$ python -q
>>> import numpy as np
>>> from numpy import linalg as LA
>>> np.set_printoptions(precision=2, suppress=True, linewidth=200)
>>> def tidy(a):
...     return np.round(a, 2) + 0
... 
>>> X = np.loadtxt("test15.csv", delimiter=",")
>>> X
array([[ 4.03, -1.98,  1.  ,  3.  ,  0.94, -3.02,  0.9 , -3.  ],
       [ 3.98, -1.92,  1.  ,  2.88,  0.99, -3.  ,  0.98, -2.9 ],
       [ 4.04, -2.04,  1.02,  3.01,  0.97, -2.99,  1.01, -3.02],
       [ 4.01, -1.99,  0.92,  3.03,  1.01, -3.11,  0.99, -3.  ],
       [ 4.01, -2.  ,  0.98,  3.  ,  1.11, -3.07,  0.96, -3.08],
       [ 4.  , -1.98,  0.9 ,  3.01,  1.04, -2.94,  1.03, -2.95],
       [ 4.04, -1.91,  0.98,  3.02,  0.98, -3.  ,  1.05, -3.04],
       [ 3.94, -1.96,  0.95,  2.93,  1.02, -3.  ,  0.96, -3.05],
       [ 3.94, -1.94,  1.03,  3.04,  0.98, -2.94,  0.99, -2.88],
       [ 3.92, -1.94,  0.93,  3.01,  1.06, -2.98,  0.97, -3.05],
       [ 4.01, -1.98,  1.08,  3.01,  0.94, -3.02,  0.98, -2.99],
       [ 3.9 , -2.07,  1.05,  3.04,  0.93, -2.97,  1.02, -2.97],
       [ 3.96, -2.01,  1.05,  2.98,  1.11, -3.02,  0.99, -2.98],
       [ 4.1 , -1.94, -2.99, -1.98,  5.04, -1.  , -0.08, -1.99],
       [ 3.97, -2.04, -2.92, -2.04,  4.99, -0.88,  0.07, -1.97],
       [ 3.94, -1.98, -3.01, -1.97,  5.04, -0.98,  0.07, -2.03],
       [ 3.99, -1.98, -2.98, -1.98,  5.09, -0.92,  0.04, -2.  ],
       [ 3.99, -2.01, -3.05, -1.98,  5.06, -0.98, -0.01, -2.  ],
       [ 4.01, -2.05, -2.98, -2.05,  5.04, -0.96, -0.01, -1.92],
       [ 4.03, -2.15, -3.01, -2.01,  5.04, -1.05,  0.12, -2.01],
       [ 4.01, -2.08, -2.96, -1.96,  4.99, -1.04, -0.06, -2.01],
       [ 4.03, -1.94, -2.97, -1.98,  5.  , -1.06, -0.05, -2.01],
       [ 4.02, -1.91, -3.01, -1.99,  4.96, -0.95,  0.01, -2.  ],
       [ 3.92, -2.04, -3.03, -1.98,  5.13, -1.11,  0.02, -1.97],
       [ 4.07, -1.98, -3.  , -2.03,  5.04, -1.02,  0.  , -2.07],
       [ 3.93, -2.04, -3.03, -1.98,  5.03, -1.04,  0.01, -1.99]])
>>> gram = X.T @ X
>>> (X @ X.T).shape
(26, 26)
>>> tidy(np.diag(gram))
array([414.38, 103.52, 129.47, 168.51, 342.74, 130.41,  12.72, 168.4 ])
>>> print(LA.matrix_rank(gram))
8
>>> tidy(LA.svd(X, compute_uv=False) ** 2)
array([1072.06,  397.77,    0.1 ,    0.08,    0.06,    0.04,    0.03,    0.03])
>>> tidy(LA.norm(X[25] - X[5]))
np.float64(7.86)
>>> tidy(LA.norm(X, 1)), tidy(LA.norm(X, np.inf))
(np.float64(103.79), np.float64(19.42))
>>> tidy(LA.norm(X, "nuc"))
np.float64(54.06)
>>> print(LA.norm(X, axis=1).argmax())
19
>>> tidy(LA.norm(X, axis=0))
array([20.36, 10.17, 11.38, 12.98, 18.51, 11.42,  3.57, 12.98])
>>> print(tidy(LA.norm(X[25], 1)), tidy(LA.norm(X[25], np.inf)))
19.05 5.03
>>> tidy(LA.norm(X) ** 2 / LA.norm(X, 2) ** 2)
np.float64(1.37)
>>> Q, V = LA.qr(X[:, :1])[0], LA.qr(X[:, 1:])[0]
>>> sig = LA.svd(Q.T @ V, compute_uv=False)
>>> print(tidy(LA.norm(Q @ Q.T - V @ V.T, 2)))
1.0
>>> tidy(np.degrees(np.arccos(sig.clip(0, 1))))
array([0.97])
>>> gram = np.cov(X, rowvar=False)
>>> print(tidy(np.polyfit(X[:, 3], X[:, 7], 1)))
[-0.2 -2.4]
>>> np.argwhere(np.triu(np.abs(np.corrcoef(X.T)) > 0.8, 1))
array([[2, 3],
       [2, 4],
       [2, 5],
       [2, 6],
       [2, 7],
       [3, 4],
       [3, 5],
       [3, 6],
       [3, 7],
       [4, 5],
       [4, 6],
       [4, 7],
       [5, 6],
       [5, 7],
       [6, 7]])
>>> gram.shape
(8, 8)
>>> print(tidy(np.corrcoef(X[:, 3], X[:, 7])[0, 1]))
-1.0
>>> np.argsort(-X.std(axis=0).round(6), kind="stable")
array([3, 4, 2, 5, 7, 6, 1, 0])
>>> dist = LA.norm(X[:, None] - X[None], axis=-1)
>>> dist.mean(axis=1).argmax()
np.int64(11)
>>> print(tidy(LA.norm(X - X.mean(axis=0), axis=1)))
[4.   3.9  4.01 3.98 3.94 3.9  4.01 3.9  4.   3.92 4.06 4.06 3.94 3.97 3.97 3.96 4.   4.01 4.02 3.97 3.91 3.92 3.95 4.   3.98 3.97]
>>> E = np.loadtxt("arr.csv", delimiter=",")
>>> E
array([[1., 0., 0., 0., 0., 0., 0., 0.],
       [0., 3., 0., 0., 0., 0., 0., 0.],
       [0., 0., 0., 0., 0., 0., 0., 0.],
       [0., 0., 0., 2., 0., 0., 0., 0.],
       [0., 0., 0., 0., 0., 0., 0., 0.],
       [0., 0., 0., 0., 0., 1., 0., 0.],
       [0., 0., 0., 0., 0., 0., 1., 0.],
       [0., 0., 0., 0., 0., 0., 0., 0.]])
>>> Uu, sig, VT = LA.svd(E)
>>> sig
array([3., 2., 1., 1., 1., 0., 0., 0.])
>>> A2 = Uu[:, :5] @ np.diag(sig[:5]) @ VT[:5]
>>> print(A2)
[[1. 0. 0. 0. 0. 0. 0. 0.]
 [0. 3. 0. 0. 0. 0. 0. 0.]
 [0. 0. 0. 0. 0. 0. 0. 0.]
 [0. 0. 0. 2. 0. 0. 0. 0.]
 [0. 0. 0. 0. 0. 0. 0. 0.]
 [0. 0. 0. 0. 0. 1. 0. 0.]
 [0. 0. 0. 0. 0. 0. 1. 0.]
 [0. 0. 0. 0. 0. 0. 0. 0.]]
>>> np.abs(E - A2).max()
np.float64(0.0)
>>> m1 = np.loadtxt("case13.csv", delimiter=",")
>>> m1
array([[ -0.94,  -1.78,  -4.33,  -2.6 ,  -2.6 ,  -3.45,  -0.96,  -0.92,  -1.69,  -0.91,  -4.32,  -2.67],
       [ -0.31,  -0.66,  -1.68,  -1.05,  -0.99,  -1.32,  -0.37,  -0.34,  -0.66,  -0.35,  -1.74,  -0.97],
       [  0.76,   1.42,   3.49,   2.08,   2.04,   2.75,   0.67,   0.72,   1.37,   0.63,   3.41,   2.04],
       [  0.62,   1.21,   2.95,   1.71,   1.71,   2.35,   0.51,   0.63,   1.08,   0.51,   2.82,   1.75],
       [ -0.52,  -0.95,  -2.52,  -1.46,  -1.51,  -2.13,  -0.65,  -0.49,  -1.05,  -0.57,  -2.57,  -1.59],
       [  1.34,   2.55,   6.35,   3.84,   3.73,   5.05,   1.32,   1.24,   2.52,   1.25,   6.28,   3.81],
       [ -0.77,  -1.67,  -3.84,  -2.31,  -2.34,  -3.15,  -0.73,  -0.8 ,  -1.48,  -0.83,  -3.89,  -2.4 ],
       [ -0.45,  -0.82,  -2.05,  -1.15,  -1.28,  -1.57,  -0.43,  -0.38,  -0.84,  -0.48,  -2.05,  -1.3 ],
       [  1.53,   2.94,   7.39,   4.51,   4.44,   5.92,   1.43,   1.53,   2.98,   1.57,   7.34,   4.44],
       [  1.13,   2.42,   6.01,   3.56,   3.59,   4.76,   1.17,   1.22,   2.43,   1.21,   5.94,   3.46],
       [  0.65,   1.18,   3.04,   1.78,   1.82,   2.38,   0.58,   0.64,   1.19,   0.55,   3.01,   1.86],
       [  0.5 ,   0.94,   2.49,   1.54,   1.56,   2.06,   0.56,   0.49,   1.03,   0.53,   2.56,   1.5 ],
       [ -0.05,  -0.07,  -0.24,  -0.14,  -0.18,  -0.13,  -0.12,  -0.06,  -0.18,   0.01,  -0.32,  -0.05],
       [  1.92,   3.89,   9.51,   5.71,   5.74,   7.62,   1.89,   2.02,   3.8 ,   1.82,   9.49,   5.82],
       [  1.15,   2.4 ,   6.12,   3.7 ,   3.59,   4.9 ,   1.16,   1.16,   2.41,   1.15,   6.  ,   3.52],
       [ -2.12,  -4.42, -10.91,  -6.55,  -6.46,  -8.69,  -2.22,  -2.13,  -4.42,  -2.22, -10.9 ,  -6.48],
       [ -0.62,  -1.01,  -2.48,  -1.43,  -1.47,  -1.96,  -0.47,  -0.49,  -0.98,  -0.54,  -2.45,  -1.45],
       [  0.84,   1.78,   4.52,   2.67,   2.68,   3.57,   0.86,   0.86,   1.8 ,   0.86,   4.34,   2.64],
       [ -0.41,  -0.88,  -2.11,  -1.28,  -1.2 ,  -1.77,  -0.51,  -0.49,  -0.94,  -0.36,  -2.09,  -1.29],
       [ -0.17,  -0.47,  -1.14,  -0.64,  -0.66,  -0.81,  -0.17,  -0.15,  -0.36,  -0.16,  -1.06,  -0.61],
       [  0.71,   1.61,   3.94,   2.28,   2.35,   3.14,   0.76,   0.79,   1.49,   0.74,   4.  ,   2.37],
       [ -0.18,  -0.34,  -0.79,  -0.44,  -0.47,  -0.66,  -0.31,  -0.16,  -0.31,  -0.2 ,  -0.87,  -0.46],
       [  1.83,   3.61,   9.15,   5.51,   5.62,   7.3 ,   1.84,   1.8 ,   3.62,   1.88,   9.25,   5.48],
       [  0.42,   1.02,   2.36,   1.39,   1.45,   1.93,   0.56,   0.34,   0.98,   0.57,   2.27,   1.47],
       [  0.62,   1.27,   3.01,   1.88,   1.81,   2.36,   0.61,   0.63,   1.18,   0.62,   3.  ,   1.77],
       [ -1.52,  -3.2 ,  -7.73,  -4.67,  -4.67,  -6.26,  -1.5 ,  -1.54,  -3.14,  -1.54,  -7.72,  -4.63],
       [  0.49,   0.87,   2.23,   1.38,   1.38,   1.83,   0.41,   0.45,   0.97,   0.49,   2.3 ,   1.32],
       [ -0.27,  -0.76,  -1.74,  -0.97,  -1.12,  -1.4 ,  -0.3 ,  -0.39,  -0.7 ,  -0.37,  -1.68,  -1.01],
       [ -0.49,  -0.85,  -1.99,  -1.29,  -1.27,  -1.63,  -0.38,  -0.43,  -0.79,  -0.39,  -2.01,  -1.14],
       [ -1.12,  -2.19,  -5.49,  -3.33,  -3.32,  -4.3 ,  -1.1 ,  -1.06,  -2.2 ,  -1.03,  -5.37,  -3.25],
       [  1.67,   3.31,   8.38,   4.98,   4.97,   6.67,   1.69,   1.66,   3.38,   1.65,   8.29,   4.97],
       [ -0.26,  -0.34,  -0.81,  -0.41,  -0.42,  -0.65,  -0.11,  -0.15,  -0.35,  -0.26,  -0.83,  -0.39],
       [  0.43,   0.98,   2.46,   1.45,   1.47,   1.9 ,   0.55,   0.44,   1.  ,   0.45,   2.47,   1.48],
       [  0.72,   1.36,   3.66,   2.21,   2.12,   2.86,   0.75,   0.72,   1.45,   0.7 ,   3.68,   2.27],
       [ -1.45,  -2.77,  -7.09,  -4.25,  -4.3 ,  -5.69,  -1.42,  -1.43,  -2.82,  -1.4 ,  -6.99,  -4.19],
       [ -0.58,  -0.89,  -2.53,  -1.49,  -1.49,  -1.95,  -0.44,  -0.51,  -1.  ,  -0.52,  -2.53,  -1.48],
       [  0.62,   1.05,   2.84,   1.68,   1.67,   2.27,   0.55,   0.57,   1.07,   0.59,   2.87,   1.64],
       [ -0.81,  -1.67,  -4.01,  -2.54,  -2.49,  -3.22,  -0.92,  -0.79,  -1.58,  -0.83,  -4.  ,  -2.45],
       [ -0.05,  -0.14,  -0.41,  -0.22,  -0.22,  -0.23,  -0.05,   0.01,  -0.21,  -0.06,  -0.38,  -0.25],
       [ -0.58,  -0.94,  -2.26,  -1.32,  -1.41,  -1.76,  -0.48,  -0.42,  -0.84,  -0.35,  -2.36,  -1.39],
       [  0.51,   1.13,   2.92,   1.68,   1.76,   2.36,   0.59,   0.56,   1.08,   0.55,   2.85,   1.82],
       [ -0.26,  -0.4 ,  -1.12,  -0.65,  -0.71,  -0.86,  -0.27,  -0.19,  -0.4 ,  -0.16,  -1.07,  -0.73],
       [ -0.38,  -0.74,  -1.93,  -1.17,  -1.15,  -1.58,  -0.31,  -0.42,  -0.79,  -0.34,  -1.93,  -1.15],
       [ -0.6 ,  -1.2 ,  -2.96,  -1.73,  -1.81,  -2.33,  -0.55,  -0.68,  -1.19,  -0.65,  -2.93,  -1.78],
       [ -0.03,  -0.07,  -0.05,   0.  ,   0.  ,   0.05,  -0.02,  -0.03,  -0.05,   0.08,  -0.1 ,  -0.04],
       [  0.54,   1.19,   2.99,   1.76,   1.83,   2.34,   0.48,   0.51,   1.18,   0.56,   2.87,   1.79],
       [  0.81,   1.66,   4.04,   2.42,   2.4 ,   3.25,   0.75,   0.71,   1.51,   0.84,   3.86,   2.46],
       [ -0.93,  -2.  ,  -4.87,  -2.91,  -2.85,  -3.96,  -1.04,  -1.07,  -1.97,  -1.05,  -4.94,  -2.91],
       [  0.21,   0.26,   0.77,   0.39,   0.44,   0.67,   0.19,   0.14,   0.33,   0.2 ,   0.8 ,   0.57]])
>>> Xc = m1 - m1.mean(axis=0)
>>> V = LA.svd(Xc)[2][:1]
>>> A2 = Xc - Xc @ V.T @ V
>>> LA.norm(A2, axis=1).round(6).argmax()
np.int64(23)
>>> tidy(LA.norm(A2) / LA.norm(Xc))
np.float64(0.02)
>>> tidy(A2.std(axis=0))
array([0.05, 0.05, 0.04, 0.04, 0.04, 0.04, 0.05, 0.05, 0.04, 0.05, 0.05, 0.05])
>>> tidy(np.diag(V.T @ V))
array([0.01, 0.04, 0.24, 0.09, 0.09, 0.15, 0.01, 0.01, 0.04, 0.01, 0.24, 0.09])
>>> tidy(np.cov(Xc @ V.T, rowvar=False))
np.float64(82.57)
